$ python3 -q
>>> import numpy as np
>>> np.set_printoptions(precision=2, suppress=True, linewidth=120)
>>> K = np.load("arr.npy")
>>> print(K)
[[ 0.47  0.16 -0.47]
 [ 0.16  0.05 -0.16]
 [-0.47 -0.16  0.47]]
>>> r = np.linalg.matrix_rank(K)
>>> print(r)
1
>>> null = np.linalg.svd(K)[2][r:].T
>>> print(null.shape)
(3, 2)
>>> print(null @ null.T)
[[ 0.53 -0.16  0.47]
 [-0.16  0.95  0.16]
 [ 0.47  0.16  0.53]]
>>> print(np.allclose(K @ null, 0))
True
>>> print(np.linalg.matrix_rank(K.T @ K), np.linalg.matrix_rank(K @ K.T))
1 1
>>> evals, evecs = np.linalg.eigh(K)
>>> print(np.round(np.linalg.svd(K, compute_uv=False), 2) + 0)
[1. 0. 0.]
>>> print(np.abs(evecs[:, -1]).round(6).argmax())
0
>>> print(evecs @ np.diag(evals) @ evecs.T)
[[ 0.47  0.16 -0.47]
 [ 0.16  0.05 -0.16]
 [-0.47 -0.16  0.47]]
>>> print(np.round(evecs.T @ K @ evecs, 2) + 0)
[[0. 0. 0.]
 [0. 0. 0.]
 [0. 0. 1.]]
>>> print(np.unique(evals.round(6) + 0, return_counts=True)[1])
[2 1]
>>> print(evals.round(2) + 0)
[0. 0. 1.]
>>> print(np.abs(evecs[:, -1]))
[0.69 0.23 0.69]
>>> print(np.linalg.eigvalsh(K + -3 * np.eye(3)))
[-3. -3. -2.]
>>> print(np.round(np.linalg.eigvalsh(K @ K), 2) + 0)
[0. 0. 1.]
>>> print(round(float(evals.sum()), 2), np.trace(K))
1.0 1.0
>>> W0 = np.minimum.outer(np.arange(1, 7), np.arange(1, 7)) * -3
>>> print(W0)
[[ -3  -3  -3  -3  -3  -3]
 [ -3  -6  -6  -6  -6  -6]
 [ -3  -6  -9  -9  -9  -9]
 [ -3  -6  -9 -12 -12 -12]
 [ -3  -6  -9 -12 -15 -15]
 [ -3  -6  -9 -12 -15 -18]]
>>> # equal to its transpose
>>> q, r_ = np.linalg.qr(W0)
>>> print(np.round(q.T @ q, 2) + 0)
[[1. 0. 0. 0. 0. 0.]
 [0. 1. 0. 0. 0. 0.]
 [0. 0. 1. 0. 0. 0.]
 [0. 0. 0. 1. 0. 0.]
 [0. 0. 0. 0. 1. 0.]
 [0. 0. 0. 0. 0. 1.]]
>>> print(round(float(np.trace(q @ q.T)), 2))
6.0
>>> evals, evecs = np.linalg.eigh(W0)
>>> x = np.array([-2, 1, 1, 2, 1, -1])
>>> print(x @ W0 @ x)
-102
>>> print(x @ W0 @ x / (x @ x), round(evals[0], 2), round(float(evals[-1]), 2))
-8.5 -51.62 -0.8
>>> print(evecs * np.abs(evals) @ evecs.T)
[[ 3.  3.  3.  3.  3.  3.]
 [ 3.  6.  6.  6.  6.  6.]
 [ 3.  6.  9.  9.  9.  9.]
 [ 3.  6.  9. 12. 12. 12.]
 [ 3.  6.  9. 12. 15. 15.]
 [ 3.  6.  9. 12. 15. 18.]]
>>> print(np.linalg.eigvalsh(W0[1:, 1:]))
[-50.75  -5.36  -1.95  -1.11  -0.82]
>>> print(W0.ravel(order="F"))
[ -3  -3  -3  -3  -3  -3  -3  -6  -6  -6  -6  -6  -3  -6  -9  -9  -9  -9  -3  -6  -9 -12 -12 -12  -3  -6  -9 -12 -15
 -15  -3  -6  -9 -12 -15 -18]
>>> t3 = W0.reshape(6, 2, -1)
>>> print(t3.sum(axis=1))
[[ -6  -6  -6]
 [ -9 -12 -12]
 [-12 -15 -18]
 [-15 -18 -21]
 [-15 -21 -24]
 [-15 -21 -27]]
>>> print(np.swapaxes(t3, 1, 2)[4])
[[ -3 -12]
 [ -6 -15]
 [ -9 -15]]
>>> print(t3.transpose(1, 0, 2))
[[[ -3  -3  -3]
  [ -3  -6  -6]
  [ -3  -6  -9]
  [ -3  -6  -9]
  [ -3  -6  -9]
  [ -3  -6  -9]]

 [[ -3  -3  -3]
  [ -6  -6  -6]
  [ -9  -9  -9]
  [-12 -12 -12]
  [-12 -15 -15]
  [-12 -15 -18]]]
>>> print(np.einsum("ihd,ihd->ih", t3, t3))
[[ 27  27]
 [ 81 108]
 [126 243]
 [126 432]
 [126 594]
 [126 693]]
>>> U, sig, vt = np.linalg.svd(W0, full_matrices=False)
>>> print(np.round(vt @ vt.T, 2) + 0)
[[1. 0. 0. 0. 0. 0.]
 [0. 1. 0. 0. 0. 0.]
 [0. 0. 1. 0. 0. 0.]
 [0. 0. 0. 1. 0. 0.]
 [0. 0. 0. 0. 1. 0.]
 [0. 0. 0. 0. 0. 1.]]
>>> print(sig)
[51.62  5.96  2.32  1.34  0.96  0.8 ]
>>> print(sig / sig[0])
[1.   0.12 0.05 0.03 0.02 0.02]
>>> Y = np.array([[-2, 1, 2], [-2, -1, -2], [2, 1, 0]])
>>> basis = np.array([[5, 1, 0], [1, 3, 4], [3, 2, 2]])
>>> feats = np.block([[Y, np.array([[-2, 0, -2], [-1, -2, -2], [-2, 1, 2]])], [np.zeros((3, 3)), basis]])
>>> print(feats)
[[-2.  1.  2. -2.  0. -2.]
 [-2. -1. -2. -1. -2. -2.]
 [ 2.  1.  0. -2.  1.  2.]
 [ 0.  0.  0.  5.  1.  0.]
 [ 0.  0.  0.  1.  3.  4.]
 [ 0.  0.  0.  3.  2.  2.]]
>>> # null space of dimension 1
>>> print(round(np.trace(np.linalg.pinv(K) @ K), 2))
1.0
>>> print(np.linalg.lstsq(K[:-1].T, K[-1])[2])
1
>>> print(np.allclose(K[:-1].T @ np.linalg.lstsq(K[:-1].T, K[-1])[0], K[-1]))
True
>>> print(np.unique(K.round(6), axis=0).shape)
(3, 3)
>>> print(K @ np.linalg.pinv(K) @ K)
[[ 0.47  0.16 -0.47]
 [ 0.16  0.05 -0.16]
 [-0.47 -0.16  0.47]]
>>> try:
...     np.linalg.inv(K)
... except np.linalg.LinAlgError as e:
...     print(repr(e))
... 
LinAlgError('Singular matrix')
